$ python3 -q
>>> import numpy as np
>>> from numpy import linalg as LA
>>> np.set_printoptions(suppress=True, linewidth=140)
>>> m1 = np.load("x.npy")
>>> m1
array([[-0.7,  0. ,  0.3, -0.4, -0.4],
       [-1. ,  0. , -0.4,  0.4, -1.7],
       [ 0. ,  7. ,  0.5,  0.7,  2.7]])
>>> f = np.array([4, 0])
>>> print(np.convolve(m1[0], f))
[-2.8  0.   1.2 -1.6 -1.6  0. ]
>>> np.polyval(f, m1[0])
array([-2.8,  0. ,  1.2, -1.6, -1.6])
>>> print(np.cross(m1[0, :3], m1[1, :3]))
[-0.   -0.58  0.  ]
>>> np.count_nonzero(m1)
np.int64(12)
>>> np.round(m1.sum(axis=1), 2)
array([-1.2, -2.7, 10.9])
>>> np.unravel_index(np.abs(m1).argmax(), m1.shape)
(np.int64(2), np.int64(1))
>>> np.round(m1.sum(axis=0), 2)
array([-1.7,  7. ,  0.4,  0.7,  0.6])
>>> blk = np.stack([m1, 4 * m1, m1[::-1]])
>>> blk.shape
(3, 3, 5)
>>> vec = np.array([-4, -8, -7, 4, 6])
>>> h = np.maximum(m1 @ vec, 0)
>>> m1.T @ h
array([0., 0., 0., 0., 0.])
>>> np.maximum(m1 @ (3 * vec), 0)
array([0., 0., 0.])
>>> np.round(np.tanh(m1 @ vec), 2)
array([-1.  , -0.95, -1.  ])
>>> h
array([0., 0., 0.])
>>> np.flatnonzero(h > 1e-9)
array([], dtype=int64)
>>> E = np.array([[0, 0, 0, 0, 0],
...     [0, 0, 2, 0, 0],
...     [0, 0, 0, 0, 0],
...     [0, 0, 0, 0, 5],
...     [0, 0, 0, 0, 0]])
>>> E
array([[0, 0, 0, 0, 0],
       [0, 0, 2, 0, 0],
       [0, 0, 0, 0, 0],
       [0, 0, 0, 0, 5],
       [0, 0, 0, 0, 0]])
>>> blk = np.stack([E, 3 * E, E[::-1]])
>>> np.einsum("bij,cij->bc", blk, blk)
array([[ 29,  87,   0],
       [ 87, 261,   0],
       [  0,   0,  29]])
>>> blk.shape
(3, 5, 5)
>>> np.round(LA.det(blk), 2)
array([0., 0., 0.])
>>> print((blk @ E.T).shape)
(3, 5, 5)
